$ python -q
>>> import numpy as np
>>> import numpy.linalg as la
>>> np.set_printoptions(precision=2, suppress=True, linewidth=200, legacy="1.25")
>>> W0 = np.array([[0.9, 1.4, 1.4, -0.6],
...     [-0.7, -0.2, -1.6, -0.4],
...     [0.7, -0.6, -2.2, 0.4],
...     [-1.2, -0.3, -0.2, 0.0],
...     [-1.3, 1.4, 0.9, 1.0],
...     [-0.7, 0.9, -0.4, 1.1],
...     [-0.3, -0.6, 1.2, 1.0],
...     [1.3, -2.0, 0.5, 0.4],
...     [-0.3, -2.1, 2.0, 0.2]])
>>> W0
array([[ 0.9,  1.4,  1.4, -0.6],
       [-0.7, -0.2, -1.6, -0.4],
       [ 0.7, -0.6, -2.2,  0.4],
       [-1.2, -0.3, -0.2,  0. ],
       [-1.3,  1.4,  0.9,  1. ],
       [-0.7,  0.9, -0.4,  1.1],
       [-0.3, -0.6,  1.2,  1. ],
       [ 1.3, -2. ,  0.5,  0.4],
       [-0.3, -2.1,  2. ,  0.2]])
>>> M2 = np.c_[W0[:, :1] @ np.array([[-2]]), np.array([1, 2, 1, 0, 1, 1, 0, 2, 1])]
>>> M2
array([[-1.8,  1. ],
       [ 1.4,  2. ],
       [-1.4,  1. ],
       [ 2.4,  0. ],
       [ 2.6,  1. ],
       [ 1.4,  1. ],
       [ 0.6,  0. ],
       [-2.6,  2. ],
       [ 0.6,  1. ]])
>>> la.norm(la.qr(W0)[0].T @ M2, axis=0) ** 2 / ((M2 ** 2).sum(axis=0) + 1e-12)
array([1.  , 0.16])
>>> vec = np.array([3, 1, 3, 3])
>>> y = W0 @ vec
>>> la.solve(W0.T @ W0, W0.T @ y)
array([3., 1., 3., 3.])
>>> y
array([ 6.5, -8.3, -3.9, -4.5,  3.2,  0.9,  5.1,  4.6,  3.6])
>>> np.round(la.pinv(W0) @ W0, 2) + 0
array([[1., 0., 0., 0.],
       [0., 1., 0., 0.],
       [0., 0., 1., 0.],
       [0., 0., 0., 1.]])
>>> rng = np.random.default_rng(80)
>>> y = y + 0.02 * rng.normal(size=9)
>>> y
array([ 6.52, -8.31, -3.91, -4.52,  3.18,  0.95,  5.1 ,  4.6 ,  3.62])
>>> b, *_ = la.lstsq(W0, y)
>>> b.round()
array([3., 1., 3., 3.])
>>> round(la.norm(y - W0 @ b), 2)
0.06
>>> np.round(W0.T @ (y - W0 @ b), 2) + 0
array([0., 0., 0., 0.])
>>> [round(float(la.norm(la.solve(W0.T @ W0 + lam * np.eye(4), W0.T @ y))), 2) for lam in (0, 1, 10, 100)]
[5.31, 4.39, 2.21, 0.46]
>>> X = np.array([[0, 2, 2, 1], [-2, 0, -2, 0], [-2, 2, 0, 0], [-1, 0, 0, 0]])
>>> X
array([[ 0,  2,  2,  1],
       [-2,  0, -2,  0],
       [-2,  2,  0,  0],
       [-1,  0,  0,  0]])
>>> vec = np.array([2, 2, 1, -2])
>>> (X * vec).sum(axis=1)
array([ 4, -6,  0, -2])
>>> (X @ vec).argmax()
0
>>> mat = np.load("test18.npy")
>>> mat
array([[0.67, 0.  , 0.  , 0.33],
       [0.5 , 0.5 , 0.  , 0.  ],
       [0.  , 0.  , 1.  , 0.  ],
       [0.33, 0.33, 0.  , 0.33]])
>>> labels = rng.permutation(4)
>>> M2 = mat[:, labels] * rng.choice([-1, 1], 4)
>>> M2
array([[ 0.33,  0.  , -0.67, -0.  ],
       [ 0.  ,  0.5 , -0.5 , -0.  ],
       [ 0.  ,  0.  , -0.  , -1.  ],
       [ 0.33,  0.33, -0.33, -0.  ]])
>>> Uu, _, VT = la.svd(mat.T @ M2)
>>> labels
array([3, 1, 0, 2])
>>> np.round(Uu @ VT, 2) + 0
array([[ 0.,  0., -1.,  0.],
       [ 0.,  1.,  0.,  0.],
       [ 0.,  0.,  0., -1.],
       [ 1.,  0.,  0.,  0.]])
>>> np.round(la.lstsq(mat, M2)[0], 2) + 0
array([[ 0.,  0., -1.,  0.],
       [ 0.,  1.,  0.,  0.],
       [ 0.,  0.,  0., -1.],
       [ 1.,  0.,  0.,  0.]])
>>> np.sort(np.abs(la.eigvals(mat)))[::-1]
array([1.  , 1.  , 0.33, 0.33])
>>> mat.sum(axis=1)
array([1., 1., 1., 1.])
>>> la.matrix_power(mat, 2)
array([[0.56, 0.11, 0.  , 0.33],
       [0.58, 0.25, 0.  , 0.17],
       [0.  , 0.  , 1.  , 0.  ],
       [0.5 , 0.28, 0.  , 0.22]])
>>> la.matrix_power(mat, 100)
array([[0.55, 0.18, 0.  , 0.27],
       [0.55, 0.18, 0.  , 0.27],
       [0.  , 0.  , 1.  , 0.  ],
       [0.55, 0.18, 0.  , 0.27]])
>>> p = np.eye(4)[2]
>>> for _ in range(5):
...     p = p @ mat
...     print(p.round(2))
... 
[0. 0. 1. 0.]
[0. 0. 1. 0.]
[0. 0. 1. 0.]
[0. 0. 1. 0.]
[0. 0. 1. 0.]
>>> np.flatnonzero(la.matrix_power((mat != 0) + (mat.T != 0) + np.eye(4), 4)[0])
array([0, 1, 3])
>>> (la.matrix_power((mat != 0) + (mat.T != 0) + np.eye(4), 4) > 0).astype(int)
array([[1, 1, 0, 1],
       [1, 1, 0, 1],
       [0, 0, 1, 0],
       [1, 1, 0, 1]])
>>> mat @ mat
array([[0.56, 0.11, 0.  , 0.33],
       [0.58, 0.25, 0.  , 0.17],
       [0.  , 0.  , 1.  , 0.  ],
       [0.5 , 0.28, 0.  , 0.22]])
>>> np.sort(la.eigvals(mat).real)
array([0.25, 0.25, 1.  , 1.  ])
>>> A = np.array([[1, -4, 16, -64],
...     [1, -3, 9, -27],
...     [1, -2, 4, -8],
...     [1, -1, 1, -1],
...     [1, 0, 0, 0],
...     [1, 1, 1, 1],
...     [1, 2, 4, 8],
...     [1, 3, 9, 27],
...     [1, 4, 16, 64]])
>>> vec = np.array([7, 4, 8, 5])
>>> y = A @ vec
>>> try:
...     la.solve(A, y)
... except la.LinAlgError as e:
...     print("failed:", e)
... 
failed: Last 2 dimensions of the array must be square
>>> la.solve(A.T @ A, A.T @ y)
array([7., 4., 8., 5.])
>>> y = y + 0.3 * rng.normal(size=9)
>>> y
array([-201.2 ,  -67.72,   -9.15,    5.72,    6.92,   23.75,   86.98,  225.37,  470.85])
>>> b, *_ = la.lstsq(A, y)
>>> b
array([6.84, 3.91, 8.  , 5.  ])
>>> [round(float(la.norm(la.solve(A.T @ A + lam * np.eye(4), A.T @ y))), 2) for lam in (0, 1, 10, 100)]
[12.29, 11.6, 10.22, 9.15]
>>> b.round()
array([7., 4., 8., 5.])
